% python3 -q
>>> import numpy as np
>>> from numpy import linalg as LA
>>> np.set_printoptions(precision=1, suppress=True, linewidth=200)
>>> def rnd(a):
...     return np.round(a, 1) + 0
... 
>>> E = np.loadtxt("test7.csv", delimiter=",")
>>> E
array([[-4.,  6., -4.,  6., -4.,  6.],
       [ 0., -4.,  0., -4.,  0., -4.],
       [-4., -6., -4., -6., -4., -6.],
       [-4.,  6., -4.,  6., -4.,  6.],
       [ 0., -4.,  0., -4.,  0., -4.],
       [-4., -6., -4., -6., -4., -6.]])
>>> LA.cond(E) > 100
np.True_
>>> LA.matrix_rank(E, rtol=0.1)
np.int64(2)
>>> rnd(LA.norm(E, 2) / LA.norm(E))
np.float64(0.9)
>>> left, s, Vt = LA.svd(E)
>>> np.argmax(s[:-1] / (s[1:] + 1e-6)) + 1
np.int64(2)
>>> B = left[:, :2] @ np.diag(s[:2]) @ Vt[:2]
>>> rnd(np.abs(E - B).max())
np.float64(0.0)
>>> rk = LA.matrix_rank(E)
>>> rk
np.int64(2)
>>> N = LA.svd(E)[2][rk:].T
>>> N.shape
(6, 4)
>>> [int(LA.matrix_rank(np.delete(E, i, axis=0))) for i in range(6)]
[2, 2, 2, 2, 2, 2]
>>> rng = np.random.default_rng(5236)
>>> idx = rng.permutation(6)
>>> idx
array([4, 5, 1, 2, 3, 0])
>>> B = E[idx][:, idx]
>>> rnd(LA.det(B)), rnd(LA.det(E[idx]))
(np.float64(0.0), np.float64(0.0))
>>> np.trace(B)
np.float64(-12.0)
>>> B
array([[ 0., -4., -4.,  0., -4.,  0.],
       [-4., -6., -6., -4., -6., -4.],
       [ 0., -4., -4.,  0., -4.,  0.],
       [-4., -6., -6., -4., -6., -4.],
       [-4.,  6.,  6., -4.,  6., -4.],
       [-4.,  6.,  6., -4.,  6., -4.]])
>>> rnd(np.sort(np.abs(LA.eigvals(B))))
array([ 0.,  0.,  0.,  0.,  0., 12.])
>>> np.diag(B)
array([ 0., -6., -4., -4.,  6., -4.])
>>> rnd(B @ LA.pinv(B) @ B)
array([[ 0., -4., -4.,  0., -4.,  0.],
       [-4., -6., -6., -4., -6., -4.],
       [ 0., -4., -4.,  0., -4.,  0.],
       [-4., -6., -6., -4., -6., -4.],
       [-4.,  6.,  6., -4.,  6., -4.],
       [-4.,  6.,  6., -4.,  6., -4.]])
>>> LA.lstsq(B[:-1].T, B[-1])[2]
np.int32(2)
>>> np.allclose(B[:-1].T @ LA.lstsq(B[:-1].T, B[-1])[0], B[-1])
True
>>> rnd(np.trace(LA.pinv(B) @ B))
np.float64(2.0)
>>> print(np.unique(B.round(6), axis=0).shape)
(3, 6)
>>> X = np.load("layer10.npy")
>>> print(X)
[[-3  3 -2]
 [-5 -2 -2]
 [ 1  5  3]]
>>> C2 = X.T @ X
>>> LA.matrix_rank(C2)
np.int64(3)
>>> print(C2)
[[35  6 19]
 [ 6 38 13]
 [19 13 17]]
>>> rnd(LA.svd(X, compute_uv=False) ** 2)
array([55.8, 31.2,  3.1])
>>> (X @ X.T).shape
(3, 3)
>>> np.diag(C2)
array([35, 38, 17])
>>> rnd(LA.eigvalsh(C2)[::-1])
array([55.8, 31.2,  3.1])
>>> np.diff(X, axis=0)
array([[-2, -5,  0],
       [ 6,  7,  5]])
>>> X - X[0]
array([[ 0,  0,  0],
       [-2, -5,  0],
       [ 4,  2,  5]])
>>> rnd(X.mean(axis=0))
array([-2.3,  2. , -0.3])
>>> X.sum(axis=0)
array([-7,  6, -1])
>>> LA.rank(X)
Traceback (most recent call last):
  File "<python-input-45>", line 1, in <module>
    LA.rank(X)
    ^^^^^^^
AttributeError: module 'numpy.linalg' has no attribute 'rank'
>>> print(rnd(LA.norm(X)))
9.5
>>> q, _ = LA.qr(np.array([[-0.8], [-0.8], [-0.2], [-0.2], [-0.6]]))
>>> M = q @ q.T
>>> print(rnd(M))
[[0.4 0.4 0.1 0.1 0.3]
 [0.4 0.4 0.1 0.1 0.3]
 [0.1 0.1 0.  0.  0.1]
 [0.1 0.1 0.  0.  0.1]
 [0.3 0.3 0.1 0.1 0.2]]
>>> left, s, Vt = LA.svd(M)
>>> print(rnd(s))
[1. 0. 0. 0. 0.]
>>> B = left[:, :1] @ np.diag(s[:1]) @ Vt[:1]
>>> rnd(LA.norm(M - B) / LA.norm(M))
np.float64(0.0)
>>> print(np.argsort(-LA.norm(M, axis=0).round(6), kind="stable")[:3])
[0 1 4]
>>> LA.cond(M) > 100
np.True_
>>> rnd(LA.norm(M, 2) / LA.norm(M))
np.float64(1.0)
>>> [round(float(x), 1) for x in LA.svd(M, compute_uv=False)[:3]]
[1.0, 0.0, 0.0]
>>> B = M + rng.integers(-2, 3, (5, 1)) @ rng.integers(-2, 3, (1, 5))
>>> rnd(B)
array([[-1.6, -0.6,  2.1, -0.9,  2.3],
       [ 4.4,  2.4, -3.9,  2.1, -3.7],
       [ 0.1,  0.1,  0. ,  0. ,  0.1],
       [ 2.1,  1.1, -2. ,  1. , -1.9],
       [-1.7, -0.7,  2.1, -0.9,  2.2]])
>>> print(rnd(B - M))
[[-2. -1.  2. -1.  2.]
 [ 4.  2. -4.  2. -4.]
 [ 0.  0.  0.  0.  0.]
 [ 2.  1. -2.  1. -2.]
 [-2. -1.  2. -1.  2.]]
>>> np.abs(B - M).sum(axis=1)
array([ 8., 16.,  0.,  8.,  8.])
